$ ipython --no-banner

In [1]: import numpy as np

In [2]: import numpy.linalg as la

In [3]: np.set_printoptions(suppress=True, linewidth=200)

In [4]: Q, _ = la.qr(np.array([[-0.1, -0.4, 0.0, -0.5, -0.4, 0.3],
   ...:     [0.9, -0.3, 2.7, -1.1, -1.8, -0.6],
   ...:     [-1.0, 1.9, 0.1, -1.0, 0.0, -0.8],
   ...:     [-1.0, -1.1, 0.0, -0.8, -2.1, -0.2],
   ...:     [-0.4, 0.6, 0.5, -0.1, -0.1, -0.7],
   ...:     [2.5, 1.5, 1.6, -1.5, 0.5, -0.5]]))

In [5]: w = np.array([2, 0, 0, 1, 2, -1])

In [6]: J = Q @ np.diag(w) @ Q.T

In [7]: J.round(1)
Out[7]: 
array([[ 1.7,  0.1,  0.2, -0.5, -0.2, -0.2],
       [ 0.1,  0.2, -0.3, -0.3,  0.2,  0.4],
       [ 0.2, -0.3,  0.2,  0.4,  0.3, -0.4],
       [-0.5, -0.3,  0.4,  1. , -0.3, -0.2],
       [-0.2,  0.2,  0.3, -0.3, -0.6, -0.5],
       [-0.2,  0.4, -0.4, -0.2, -0.5,  1.5]])

In [8]: r = la.matrix_rank(J)

In [9]: r
Out[9]: np.int64(4)

In [10]: ns = la.svd(J)[2][r:].T

In [11]: [int(la.matrix_rank(J[:, :j + 1])) for j in range(6)]
Out[11]: [1, 2, 3, 4, 4, 4]

In [12]: [int(la.matrix_rank(np.delete(J, i, axis=0))) for i in range(6)]
Out[12]: [4, 4, 4, 4, 4, 4]

In [13]: [int(la.matrix_rank(J[:i])) for i in range(1, len(J) + 1)]
Out[13]: [1, 2, 3, 4, 4, 4]

In [14]: np.round(ns @ ns.T, 1) + 0
Out[14]: 
array([[ 0. ,  0.1, -0.1,  0.1,  0. ,  0. ],
       [ 0.1,  0.8,  0.1,  0.3,  0.2, -0.1],
       [-0.1,  0.1,  0.7, -0.2,  0.3,  0.2],
       [ 0.1,  0.3, -0.2,  0.2,  0. , -0.1],
       [ 0. ,  0.2,  0.3,  0. ,  0.2,  0.1],
       [ 0. , -0.1,  0.2, -0.1,  0.1,  0.1]])

In [15]: w, V = la.eigh(J)

In [16]: w.round(1) + 0
Out[16]: array([-1.,  0.,  0.,  1.,  2.,  2.])

In [17]: np.round(V @ np.diag(w) @ V.T, 1)
Out[17]: 
array([[ 1.7,  0.1,  0.2, -0.5, -0.2, -0.2],
       [ 0.1,  0.2, -0.3, -0.3,  0.2,  0.4],
       [ 0.2, -0.3,  0.2,  0.4,  0.3, -0.4],
       [-0.5, -0.3,  0.4,  1. , -0.3, -0.2],
       [-0.2,  0.2,  0.3, -0.3, -0.6, -0.5],
       [-0.2,  0.4, -0.4, -0.2, -0.5,  1.5]])

In [18]: np.round(V.T @ V, 1) + 0
Out[18]: 
array([[1., 0., 0., 0., 0., 0.],
       [0., 1., 0., 0., 0., 0.],
       [0., 0., 1., 0., 0., 0.],
       [0., 0., 0., 1., 0., 0.],
       [0., 0., 0., 0., 1., 0.],
       [0., 0., 0., 0., 0., 1.]])

In [19]: np.round(la.svd(J, compute_uv=False), 1) + 0
Out[19]: array([2., 2., 1., 1., 0., 0.])

In [20]: round(float(w.sum()), 1), round(float(np.trace(J)), 1)
Out[20]: (4.0, 4.0)

In [21]: np.round(la.eigvalsh(J @ J), 1) + 0
Out[21]: array([0., 0., 1., 1., 4., 4.])

In [22]: np.round(la.eigvalsh(J + 2 * np.eye(6)), 1)
Out[22]: array([1., 2., 2., 3., 4., 4.])

In [23]: mat = np.load("run4.npy")

In [24]: mat.round(1) + 0
Out[24]: 
array([[-0.4,  0.4,  0.3,  0.3, -0.6,  0. ,  0. ,  0.3,  0.2],
       [-0.3, -0.1,  0.1, -0.5, -0.1,  0.3, -0.5, -0.3,  0.4],
       [-0.2,  0.4,  0. , -0.5,  0.2, -0.4,  0.5, -0.2,  0.2],
       [ 0.1, -0.5,  0.2, -0.2,  0. , -0.2,  0.1,  0.5,  0.6],
       [ 0.1,  0.2, -0.8, -0.1, -0.2, -0.3, -0.4,  0.3,  0. ],
       [-0.2,  0.2,  0.4,  0.2,  0.5, -0.5, -0.5,  0.1, -0.1],
       [-0.5, -0.2,  0. , -0.4,  0.1,  0.2,  0.1,  0.5, -0.5],
       [ 0. , -0.3,  0.2, -0.1, -0.5, -0.6, -0.1, -0.3, -0.4],
       [ 0.6,  0.4,  0.3, -0.4, -0.1,  0.1, -0.1,  0.3, -0.2]])

In [25]: x0 = np.array([0, 0, 1, 2, 2, 2])

In [26]: a = np.maximum(J @ x0, 0)

In [27]: np.round(J * (a > 1e-9)[:, None], 1)
Out[27]: 
array([[ 0. ,  0. ,  0. , -0. , -0. , -0. ],
       [ 0.1,  0.2, -0.3, -0.3,  0.2,  0.4],
       [ 0.2, -0.3,  0.2,  0.4,  0.3, -0.4],
       [-0.5, -0.3,  0.4,  1. , -0.3, -0.2],
       [-0. ,  0. ,  0. , -0. , -0. , -0. ],
       [-0.2,  0.4, -0.4, -0.2, -0.5,  1.5]])

In [28]: a.round(1)
Out[28]: array([0. , 0.3, 0.7, 1.5, 0. , 1.3])

In [29]: np.round(np.maximum(J @ (3 * x0), 0), 1)
Out[29]: array([0. , 0.8, 2.2, 4.5, 0. , 3.9])
